% ipython --no-banner

In [1]: import numpy as np

In [2]: from numpy import linalg as LA

In [3]: np.set_printoptions(precision=3, suppress=True, linewidth=200, floatmode="fixed")

In [4]: def rd(a):
   ...:     return np.round(a, 3) + 0
   ...: 

In [5]: E = np.loadtxt("arr.csv", delimiter=",")

In [6]: print(E)
[[ 0.000  1.000 -1.000  2.000]
 [ 0.000  0.000 -2.000  1.000]
 [ 0.000  0.000  0.000 -2.000]
 [ 0.000  0.000  0.000  0.000]]

In [7]: hat = np.triu(np.array([[-5, 3, 5, -3], [4, -5, -2, -4], [3, -4, 1, 5], [-5, 2, -2, -5]]), 1) + np.eye(4)

In [8]: B = hat @ E @ LA.inv(hat)

In [9]: print(hat @ E - E @ hat)
[[ 0.000  0.000 -4.000  2.000]
 [ 0.000  0.000  0.000 14.000]
 [ 0.000  0.000  0.000  0.000]
 [ 0.000  0.000  0.000  0.000]]

In [10]: print(B)
[[ 0.000  1.000 -5.000 24.000]
 [ 0.000  0.000 -2.000 15.000]
 [ 0.000  0.000  0.000 -2.000]
 [ 0.000  0.000  0.000  0.000]]

In [11]: print(np.trace(B), np.trace(E))
0.0 0.0

In [12]: print(rd(LA.det(B)))
0.0

In [13]: print(np.poly(B))
[1.000 0.000 0.000 0.000 0.000]

In [14]: print(rd(LA.eigvals(B).sum().real))
0.0

In [15]: print(np.kron(np.eye(2, dtype=int), B))
[[ 0.000  1.000 -5.000 24.000  0.000  0.000 -0.000  0.000]
 [ 0.000  0.000 -2.000 15.000  0.000  0.000 -0.000  0.000]
 [ 0.000  0.000  0.000 -2.000  0.000  0.000  0.000 -0.000]
 [ 0.000  0.000  0.000  0.000  0.000  0.000  0.000  0.000]
 [ 0.000  0.000 -0.000  0.000  0.000  1.000 -5.000 24.000]
 [ 0.000  0.000 -0.000  0.000  0.000  0.000 -2.000 15.000]
 [ 0.000  0.000  0.000 -0.000  0.000  0.000  0.000 -2.000]
 [ 0.000  0.000  0.000  0.000  0.000  0.000  0.000  0.000]]

In [16]: print(np.einsum("ij,ji->", B, B))
0.0

In [17]: print(rd(LA.eigvals(B)))
[0.000 0.000 0.000 0.000]

In [18]: print(rd(LA.det(2 * B)), rd(LA.det(B)))
0.0 0.0

In [19]: print(np.poly(B))
[1.000 0.000 0.000 0.000 0.000]

In [20]: u = np.array([1, -4, 2])

In [21]: print(np.correlate(E[1], E[3], "full"))
[0.000 0.000 0.000 0.000 0.000 0.000 0.000]

In [22]: print(np.cross(E[1, :3], E[3, :3]))
[ 0.000 -0.000  0.000]

In [23]: print(np.polyval(u, E[1]))
[ 2.000  2.000 14.000 -1.000]

In [24]: print(np.array([np.convolve(row, u, "same") for row in E]))
[[  1.000  -5.000   8.000 -10.000]
 [  0.000  -2.000   9.000  -8.000]
 [  0.000   0.000  -2.000   8.000]
 [  0.000   0.000   0.000   0.000]]

In [25]: print(np.argsort(-LA.norm(E, axis=0).round(6), kind="stable")[:3])
[3 2 1]

In [26]: print(LA.matrix_rank(E, rtol=0.1))
3

In [27]: print(LA.cond(E) > 100)
True

In [28]: print(rd(LA.norm(E, 2) / LA.norm(E)))
0.892
